$ python3 -q
>>> import numpy as np
>>> import numpy.linalg as la
>>> np.set_printoptions(suppress=True, linewidth=200)
>>> K = np.load("block17.npy")
>>> print(K)
[[ 2.548  3.348 -0.127  4.029 -0.238  4.178  1.658]
 [ 1.4    1.559  0.024  2.162 -0.063  1.865  0.582]
 [-0.187 -0.134 -0.516  0.148 -0.474  0.385  0.375]
 [-1.355 -2.452  0.188 -2.4    0.204 -2.508 -1.14 ]
 [ 2.923  5.541 -0.382  6.155  0.167  6.023  2.906]
 [ 1.848  3.962 -0.048  3.922  0.265  4.054  2.293]
 [-2.982 -5.747  0.063 -5.906 -0.033 -5.82  -2.979]
 [ 0.083  0.194 -0.495 -0.045  0.461  0.168  0.205]]
>>> f = np.array([-1, 0, -2])
>>> print(np.round(np.cross(K[6, :3], K[1, :3]), 3))
[-0.236  0.16   3.397]
>>> print(np.round(np.convolve(K[6], f), 3))
[ 2.982  5.747  5.901 17.4   -0.093 17.632  3.045 11.64   5.958]
>>> M = np.load("mat.npy")
>>> print(M.round(3))
[[-0.072  0.169  0.525 -0.101  0.571  0.47  -0.312  0.105 -0.106 -0.121]
 [-0.359 -0.155 -0.244  0.103 -0.024  0.174  0.16   0.596 -0.602  0.047]
 [ 0.323  0.051 -0.558  0.187  0.421 -0.216 -0.424  0.206  0.041 -0.315]
 [ 0.359 -0.656  0.362 -0.065 -0.045 -0.301 -0.312  0.158 -0.198  0.227]
 [-0.036  0.003 -0.377 -0.271 -0.085  0.387 -0.425 -0.045  0.136  0.652]
 [ 0.072  0.345  0.251  0.54  -0.481  0.054 -0.336  0.375  0.179  0.045]
 [ 0.538  0.084 -0.041  0.474  0.164  0.272  0.312 -0.266 -0.328  0.316]
 [-0.144 -0.608 -0.076  0.378  0.075  0.417  0.117  0.018  0.493 -0.155]
 [-0.503 -0.088 -0.009  0.408  0.031 -0.183 -0.388 -0.546 -0.3    0.021]
 [-0.251  0.105  0.1    0.205  0.471 -0.421  0.212  0.234  0.306  0.53 ]]
>>> print(np.round(la.svd(M, compute_uv=False), 3))
[1. 1. 1. 1. 1. 1. 1. 1. 1. 1.]
>>> print(np.round(la.norm(M, axis=0), 3))
[1. 1. 1. 1. 1. 1. 1. 1. 1. 1.]
